% python3 -q
>>> import numpy as np
>>> np.set_printoptions(precision=2, suppress=True, linewidth=120, sign=" ")
>>> tidy = lambda a: np.round(a, 2) + 0
>>> u = np.array([3, 1, 0, 0, 2, 3, 3, 0])
>>> X = 2 * np.eye(8) + np.outer(u, u)
>>> X
array([[ 11.,   3.,   0.,   0.,   6.,   9.,   9.,   0.],
       [  3.,   3.,   0.,   0.,   2.,   3.,   3.,   0.],
       [  0.,   0.,   2.,   0.,   0.,   0.,   0.,   0.],
       [  0.,   0.,   0.,   2.,   0.,   0.,   0.,   0.],
       [  6.,   2.,   0.,   0.,   6.,   6.,   6.,   0.],
       [  9.,   3.,   0.,   0.,   6.,  11.,   9.,   0.],
       [  9.,   3.,   0.,   0.,   6.,   9.,  11.,   0.],
       [  0.,   0.,   0.,   0.,   0.,   0.,   0.,   2.]])
>>> # 4 groups of indices that never mix
>>> (X != 0).astype(int)
array([[ 1,  1,  0,  0,  1,  1,  1,  0],
       [ 1,  1,  0,  0,  1,  1,  1,  0],
       [ 0,  0,  1,  0,  0,  0,  0,  0],
       [ 0,  0,  0,  1,  0,  0,  0,  0],
       [ 1,  1,  0,  0,  1,  1,  1,  0],
       [ 1,  1,  0,  0,  1,  1,  1,  0],
       [ 1,  1,  0,  0,  1,  1,  1,  0],
       [ 0,  0,  0,  0,  0,  0,  0,  1]])
>>> np.flatnonzero(np.linalg.matrix_power((X != 0) + (X.T != 0) + np.eye(8), 8)[2])
array([ 2])
>>> (np.linalg.matrix_power((X != 0) + (X.T != 0) + np.eye(8), 8) > 0).astype(int)
array([[ 1,  1,  0,  0,  1,  1,  1,  0],
       [ 1,  1,  0,  0,  1,  1,  1,  0],
       [ 0,  0,  1,  0,  0,  0,  0,  0],
       [ 0,  0,  0,  1,  0,  0,  0,  0],
       [ 1,  1,  0,  0,  1,  1,  1,  0],
       [ 1,  1,  0,  0,  1,  1,  1,  0],
       [ 1,  1,  0,  0,  1,  1,  1,  0],
       [ 0,  0,  0,  0,  0,  0,  0,  1]])
>>> tidy(np.linalg.det(X))
np.float64(4352.0)
>>> u = np.array([-1, 1, -2, -1, -1, -2, -2, -1])
>>> A2 = X + np.outer(u, np.eye(8)[3])
>>> tidy(np.linalg.det(A2) / np.linalg.det(X)), tidy(1 + np.linalg.solve(X, u)[3])
(np.float64(0.5), np.float64(0.5))
>>> A2
array([[11.,  3.,  0., -1.,  6.,  9.,  9.,  0.],
       [ 3.,  3.,  0.,  1.,  2.,  3.,  3.,  0.],
       [ 0.,  0.,  2., -2.,  0.,  0.,  0.,  0.],
       [ 0.,  0.,  0.,  1.,  0.,  0.,  0.,  0.],
       [ 6.,  2.,  0., -1.,  6.,  6.,  6.,  0.],
       [ 9.,  3.,  0., -2.,  6., 11.,  9.,  0.],
       [ 9.,  3.,  0., -2.,  6.,  9., 11.,  0.],
       [ 0.,  0.,  0., -1.,  0.,  0.,  0.,  2.]])
>>> np.trace(A2)
np.float64(47.0)
>>> np.allclose(A2, A2.T)
False
>>> (A2 - A2.T) / 2
array([[ 0. ,  0. ,  0. , -0.5,  0. ,  0. ,  0. ,  0. ],
       [ 0. ,  0. ,  0. ,  0.5,  0. ,  0. ,  0. ,  0. ],
       [ 0. ,  0. ,  0. , -1. ,  0. ,  0. ,  0. ,  0. ],
       [ 0.5, -0.5,  1. ,  0. ,  0.5,  1. ,  1. ,  0.5],
       [ 0. ,  0. ,  0. , -0.5,  0. ,  0. ,  0. ,  0. ],
       [ 0. ,  0. ,  0. , -1. ,  0. ,  0. ,  0. ,  0. ],
       [ 0. ,  0. ,  0. , -1. ,  0. ,  0. ,  0. ,  0. ],
       [ 0. ,  0. ,  0. , -0.5,  0. ,  0. ,  0. ,  0. ]])
>>> (A2 + A2.T) / 2
array([[11. ,  3. ,  0. , -0.5,  6. ,  9. ,  9. ,  0. ],
       [ 3. ,  3. ,  0. ,  0.5,  2. ,  3. ,  3. ,  0. ],
       [ 0. ,  0. ,  2. , -1. ,  0. ,  0. ,  0. ,  0. ],
       [-0.5,  0.5, -1. ,  1. , -0.5, -1. , -1. , -0.5],
       [ 6. ,  2. ,  0. , -0.5,  6. ,  6. ,  6. ,  0. ],
       [ 9. ,  3. ,  0. , -1. ,  6. , 11. ,  9. ,  0. ],
       [ 9. ,  3. ,  0. , -1. ,  6. ,  9. , 11. ,  0. ],
       [ 0. ,  0. ,  0. , -0.5,  0. ,  0. ,  0. ,  2. ]])
>>> A2 @ A2
array([[328., 108.,   0., -51., 216., 324., 324.,   0.],
       [108.,  40.,   0., -13.,  72., 108., 108.,   0.],
       [  0.,   0.,   4.,  -6.,   0.,   0.,   0.,   0.],
       [  0.,   0.,   0.,   1.,   0.,   0.,   0.,   0.],
       [216.,  72.,   0., -35., 148., 216., 216.,   0.],
       [324., 108.,   0., -54., 216., 328., 324.,   0.],
       [324., 108.,   0., -54., 216., 324., 328.,   0.],
       [  0.,   0.,   0.,  -3.,   0.,   0.,   0.,   4.]])
>>> evals, V = np.linalg.eigh(X)
>>> tidy(V.T @ V)
array([[ 1.,  0.,  0.,  0.,  0.,  0.,  0.,  0.],
       [ 0.,  1.,  0.,  0.,  0.,  0.,  0.,  0.],
       [ 0.,  0.,  1.,  0.,  0.,  0.,  0.,  0.],
       [ 0.,  0.,  0.,  1.,  0.,  0.,  0.,  0.],
       [ 0.,  0.,  0.,  0.,  1.,  0.,  0.,  0.],
       [ 0.,  0.,  0.,  0.,  0.,  1.,  0.,  0.],
       [ 0.,  0.,  0.,  0.,  0.,  0.,  1.,  0.],
       [ 0.,  0.,  0.,  0.,  0.,  0.,  0.,  1.]])
>>> tidy(evals)
array([  2.,   2.,   2.,   2.,   2.,   2.,   2.,  34.])
>>> np.abs(V[:, -1]).round(6).argmax()
np.int64(0)
>>> tidy(np.linalg.eigvalsh(X + -3 * np.eye(8)))
array([-1., -1., -1., -1., -1., -1., -1., 31.])
>>> (evals > 1e-8).sum(), (evals < -1e-8).sum()
(np.int64(8), np.int64(0))
>>> np.unique(evals.round(6) + 0, return_counts=True)[1]
array([ 7,  1])
>>> tidy(np.linalg.eigvalsh(X @ X))
array([    4.,     4.,     4.,     4.,     4.,     4.,     4.,  1156.])
>>> tidy(V.T @ X @ V)
array([[  2.,   0.,   0.,   0.,   0.,   0.,   0.,   0.],
       [  0.,   2.,   0.,   0.,   0.,   0.,   0.,   0.],
       [  0.,   0.,   2.,   0.,   0.,   0.,   0.,   0.],
       [  0.,   0.,   0.,   2.,   0.,   0.,   0.,   0.],
       [  0.,   0.,   0.,   0.,   2.,   0.,   0.,   0.],
       [  0.,   0.,   0.,   0.,   0.,   2.,   0.,   0.],
       [  0.,   0.,   0.,   0.,   0.,   0.,   2.,   0.],
       [  0.,   0.,   0.,   0.,   0.,   0.,   0.,  34.]])
>>> X[6] @ X[1]
np.float64(108.0)
>>> tidy(np.linalg.norm(X, 1)), tidy(np.linalg.norm(X, np.inf))
(np.float64(38.0), np.float64(38.0))
>>> tidy(np.linalg.norm(X[6] - X[1]))
np.float64(12.33)
>>> tidy(np.linalg.norm(X) ** 2 / np.linalg.norm(X, 2) ** 2)
np.float64(1.02)
>>> tidy(np.linalg.norm(X[6], 1)), tidy(np.linalg.norm(X[6], np.inf))
(np.float64(38.0), np.float64(11.0))
>>> m1 = 0.9 ** np.abs(np.subtract.outer(np.arange(9), np.arange(9)))
>>> tidy(m1)
array([[ 1.  ,  0.9 ,  0.81,  0.73,  0.66,  0.59,  0.53,  0.48,  0.43],
       [ 0.9 ,  1.  ,  0.9 ,  0.81,  0.73,  0.66,  0.59,  0.53,  0.48],
       [ 0.81,  0.9 ,  1.  ,  0.9 ,  0.81,  0.73,  0.66,  0.59,  0.53],
       [ 0.73,  0.81,  0.9 ,  1.  ,  0.9 ,  0.81,  0.73,  0.66,  0.59],
       [ 0.66,  0.73,  0.81,  0.9 ,  1.  ,  0.9 ,  0.81,  0.73,  0.66],
       [ 0.59,  0.66,  0.73,  0.81,  0.9 ,  1.  ,  0.9 ,  0.81,  0.73],
       [ 0.53,  0.59,  0.66,  0.73,  0.81,  0.9 ,  1.  ,  0.9 ,  0.81],
       [ 0.48,  0.53,  0.59,  0.66,  0.73,  0.81,  0.9 ,  1.  ,  0.9 ],
       [ 0.43,  0.48,  0.53,  0.59,  0.66,  0.73,  0.81,  0.9 ,  1.  ]])
>>> u = np.array([0, 1, 1])
>>> tidy(np.cross(m1[5, :3], m1[3, :3]))
array([ 0.,  0.,  0.])
>>> tidy(np.polyval(u, m1[5]))
array([ 1.59,  1.66,  1.73,  1.81,  1.9 ,  2.  ,  1.9 ,  1.81,  1.73])
>>> tidy(np.array([np.convolve(row, u, "same") for row in m1]))
array([[ 1.  ,  1.9 ,  1.71,  1.54,  1.39,  1.25,  1.12,  1.01,  0.91],
       [ 0.9 ,  1.9 ,  1.9 ,  1.71,  1.54,  1.39,  1.25,  1.12,  1.01],
       [ 0.81,  1.71,  1.9 ,  1.9 ,  1.71,  1.54,  1.39,  1.25,  1.12],
       [ 0.73,  1.54,  1.71,  1.9 ,  1.9 ,  1.71,  1.54,  1.39,  1.25],
       [ 0.66,  1.39,  1.54,  1.71,  1.9 ,  1.9 ,  1.71,  1.54,  1.39],
       [ 0.59,  1.25,  1.39,  1.54,  1.71,  1.9 ,  1.9 ,  1.71,  1.54],
       [ 0.53,  1.12,  1.25,  1.39,  1.54,  1.71,  1.9 ,  1.9 ,  1.71],
       [ 0.48,  1.01,  1.12,  1.25,  1.39,  1.54,  1.71,  1.9 ,  1.9 ],
       [ 0.43,  0.91,  1.01,  1.12,  1.25,  1.39,  1.54,  1.71,  1.9 ]])
>>> M = np.load("case8.npy")
>>> M
array([[ -4.2 ,   8.46,   0.53,  -0.19,  12.3 ,   1.41,  18.47,   6.82,  12.78,  13.14,  -3.79,  -5.89, -14.07],
       [ -2.03,   2.61,   0.46,   0.55,   4.56,   1.1 ,   7.53,   2.79,   5.2 ,   4.75,  -2.29,  -3.  ,  -4.66],
       [ -8.26,   1.72,  -0.11,   0.32,   9.78,   9.35,   7.6 ,   6.99,   4.74,   4.8 ,  -8.28, -12.45,  -0.16],
       [  9.52,   3.19,   0.15,  -0.03,  -7.22, -13.85,   0.86,  -6.34,   1.73,   1.8 ,  10.02,  15.21, -11.32],
       [-15.9 ,   1.74,  -0.57,   0.07,  18.17,  19.33,  11.75,  13.15,   6.86,   6.63, -15.69, -24.61,   4.19],
       [  5.84,   1.  ,   0.38,  -0.09,  -5.04,  -8.22,  -0.71,  -3.99,  -0.07,   0.25,   6.45,   8.14,  -5.19],
       [ -7.6 ,   3.89,  -0.3 ,   0.29,  12.03,   8.24,  12.  ,   7.81,   8.11,   7.84,  -7.93, -12.31,  -3.98],
       [  3.98,  -1.46,   0.05,   0.17,  -6.17,  -3.47,  -6.  ,  -3.83,  -3.61,  -3.74,   3.98,   5.92,   2.25],
       [ -6.24,   7.52,  -0.16,  -0.09,  13.19,   3.86,  16.96,   7.95,  11.7 ,  12.44,  -5.6 ,  -9.2 , -11.13]])
>>> x0 = np.array([3, 0, 0, -2, -4, -2, 4, -2, 5, -1, -5, 5, -4])
>>> h1 = np.maximum(M @ x0, 0)
>>> tidy(h1)
array([  92.54,   33.25,    0.  ,  179.4 ,    0.  ,   88.05,    0.  ,   13.27,   45.5 ])
>>> M * (h1 > 1e-9)[:, None]
array([[ -4.2 ,   8.46,   0.53,  -0.19,  12.3 ,   1.41,  18.47,   6.82,  12.78,  13.14,  -3.79,  -5.89, -14.07],
       [ -2.03,   2.61,   0.46,   0.55,   4.56,   1.1 ,   7.53,   2.79,   5.2 ,   4.75,  -2.29,  -3.  ,  -4.66],
       [ -0.  ,   0.  ,  -0.  ,   0.  ,   0.  ,   0.  ,   0.  ,   0.  ,   0.  ,   0.  ,  -0.  ,  -0.  ,  -0.  ],
       [  9.52,   3.19,   0.15,  -0.03,  -7.22, -13.85,   0.86,  -6.34,   1.73,   1.8 ,  10.02,  15.21, -11.32],
       [ -0.  ,   0.  ,  -0.  ,   0.  ,   0.  ,   0.  ,   0.  ,   0.  ,   0.  ,   0.  ,  -0.  ,  -0.  ,   0.  ],
       [  5.84,   1.  ,   0.38,  -0.09,  -5.04,  -8.22,  -0.71,  -3.99,  -0.07,   0.25,   6.45,   8.14,  -5.19],
       [ -0.  ,   0.  ,  -0.  ,   0.  ,   0.  ,   0.  ,   0.  ,   0.  ,   0.  ,   0.  ,  -0.  ,  -0.  ,  -0.  ],
       [  3.98,  -1.46,   0.05,   0.17,  -6.17,  -3.47,  -6.  ,  -3.83,  -3.61,  -3.74,   3.98,   5.92,   2.25],
       [ -6.24,   7.52,  -0.16,  -0.09,  13.19,   3.86,  16.96,   7.95,  11.7 ,  12.44,  -5.6 ,  -9.2 , -11.13]])
>>> np.flatnonzero(h1 > 1e-9)
array([ 0,  1,  3,  5,  7,  8])
>>> tidy(np.maximum(M @ x0, 0) - np.maximum(-M @ x0, 0))
array([  92.54,   33.25,  -68.13,  179.4 , -172.17,   88.05,  -28.87,   13.27,   45.5 ])
>>> tidy(np.maximum(M @ (3 * x0), 0))
array([ 277.62,   99.75,    0.  ,  538.2 ,    0.  ,  264.15,    0.  ,   39.81,  136.5 ])
